$ python3 -q
>>> import numpy as np
>>> import numpy.linalg as la
>>> np.set_printoptions(precision=2, suppress=True, linewidth=160, sign=" ")
>>> X = np.load("layer9.npy")
>>> print(X)
[[  6.05   5.98  -6.1    0.  ]
 [ 11.08  13.01 -10.95   2.  ]
 [ 11.95  15.09 -12.03   3.02]]
>>> print(np.round(la.norm(X, 2) / la.norm(X), 2))
1.0
>>> print(la.matrix_rank(X, rtol=0.1))
1
>>> left, sigma, vt = la.svd(X)
>>> print(sigma)
[ 32.36   1.71   0.11]
>>> print(np.argmax(sigma[:-1] / (sigma[1:] + 1e-6)) + 1)
1
>>> other = left[:, :1] @ np.diag(sigma[:1]) @ vt[:1]
>>> print(la.matrix_rank(X, rtol=0.05))
2
>>> rng = np.random.default_rng(63)
>>> other = X + rng.integers(-2, 3, (3, 1)) @ rng.integers(-2, 3, (1, 4))
>>> print(other)
[[  6.05   5.98  -6.1    0.  ]
 [ 11.08  13.01 -10.95   2.  ]
 [ 15.95  19.09 -16.03   3.02]]
>>> print(other - X)
[[ 0.  0.  0.  0.]
 [ 0.  0.  0.  0.]
 [ 4.  4. -4.  0.]]
>>> other = np.array([[3, 6], [7, 1]])
>>> Z = np.kron(other, X)
>>> print(la.matrix_rank(Z))
6
>>> print(Z.shape)
(6, 8)
>>> print(np.round(la.norm(Z, 2), 2), round(la.norm(other, 2) * la.norm(X, 2), 2))
279.49 279.49
>>> E = np.load("test9.npy")
>>> print(E)
[[ 2  0  0  0]
 [ 0  0  0  2]
 [ 0  0  3  0]
 [ 0  2  0  0]]
>>> C2 = E.T @ E
>>> print(la.eigvalsh(C2)[::-1])
[ 9.  4.  4.  4.]
>>> print(np.diag(C2))
[ 4  4  9  4]
>>> print(np.allclose(C2, C2.T))
True
>>> print(C2)
[[ 4  0  0  0]
 [ 0  4  0  0]
 [ 0  0  9  0]
 [ 0  0  0  4]]
>>> print(np.all(la.eigvalsh(E) > 0))
False
>>> print(round(float(la.eigvalsh(E).min()), 2))
-2.0
>>> print(E.T @ E)
[[ 4  0  0  0]
 [ 0  4  0  0]
 [ 0  0  9  0]
 [ 0  0  0  4]]
>>> print(la.pinv(E))
[[ 0.5   0.    0.    0.  ]
 [ 0.    0.    0.    0.5 ]
 [ 0.    0.    0.33  0.  ]
 [ 0.    0.5   0.    0.  ]]
>>> print(E[:, 3] @ E[:, 1])
0
>>> print(E @ E.T)
[[ 4  0  0  0]
 [ 0  4  0  0]
 [ 0  0  9  0]
 [ 0  0  0  4]]
>>> print(la.norm(E, axis=0))
[ 2.  2.  3.  2.]
>>> other = np.array([[2, 1], [0, 2], [0, 1], [1, 1]])
>>> print(np.vstack([E, other.T]).shape)
(6, 4)
>>> print(np.einsum("ik,kj->ij", E, other))
[[ 4  2]
 [ 2  2]
 [ 0  3]
 [ 0  4]]
>>> print(E @ other)
[[ 4  2]
 [ 2  2]
 [ 0  3]
 [ 0  4]]
>>> print(la.matrix_rank(E @ other))
2
>>> print(other.T @ E.T)
[[ 4  2  0  0]
 [ 2  2  3  4]]
>>> print(np.einsum("ij,ij->i", E, E))
[ 4  4  9  4]
>>> print(la.matrix_rank(np.vstack([E, other.T])))
4
>>> other = np.array([[1, 1], [1, -1]])
>>> m1 = np.kron(other, np.kron(other, other))[rng.permutation(8)][:4]
>>> print(m1)
[[ 1  1  1  1  1  1  1  1]
 [ 1 -1 -1  1  1 -1 -1  1]
 [ 1 -1 -1  1 -1  1  1 -1]
 [ 1 -1  1 -1 -1  1 -1  1]]
>>> x0 = np.array([2, -4, -5, 1, 4, 2, 2, 5])
>>> h1 = np.maximum(m1 @ x0, 0)
>>> print(np.maximum(m1 @ (3 * x0), 0))
[ 21  51  21   3]
>>> ang = np.radians(45)
>>> r_ = np.eye(8)
>>> r_[7, 7] = r_[2, 2] = np.cos(ang)
>>> r_[7, 2], r_[2, 7] = -np.sin(ang), np.sin(ang)
>>> print(r_)
[[ 1.    0.    0.    0.    0.    0.    0.    0.  ]
 [ 0.    1.    0.    0.    0.    0.    0.    0.  ]
 [ 0.    0.    0.71  0.    0.    0.    0.    0.71]
 [ 0.    0.    0.    1.    0.    0.    0.    0.  ]
 [ 0.    0.    0.    0.    1.    0.    0.    0.  ]
 [ 0.    0.    0.    0.    0.    1.    0.    0.  ]
 [ 0.    0.    0.    0.    0.    0.    1.    0.  ]
 [ 0.    0.   -0.71  0.    0.    0.    0.    0.71]]
>>> other = m1 @ r_.T
>>> print(other.round(2) + 0)
[[ 1.    1.    1.41  1.    1.    1.    1.    0.  ]
 [ 1.   -1.    0.    1.    1.   -1.   -1.    1.41]
 [ 1.   -1.   -1.41  1.   -1.    1.    1.    0.  ]
 [ 1.   -1.    1.41 -1.   -1.    1.   -1.    0.  ]]
>>> print(la.svd(m1, compute_uv=False), la.svd(other, compute_uv=False))
[ 2.83  2.83  2.83  2.83] [ 2.83  2.83  2.83  2.83]
>>> print(np.abs(other - m1).max(axis=0))
[ 0.  0.  1.  0.  0.  0.  0.  1.]
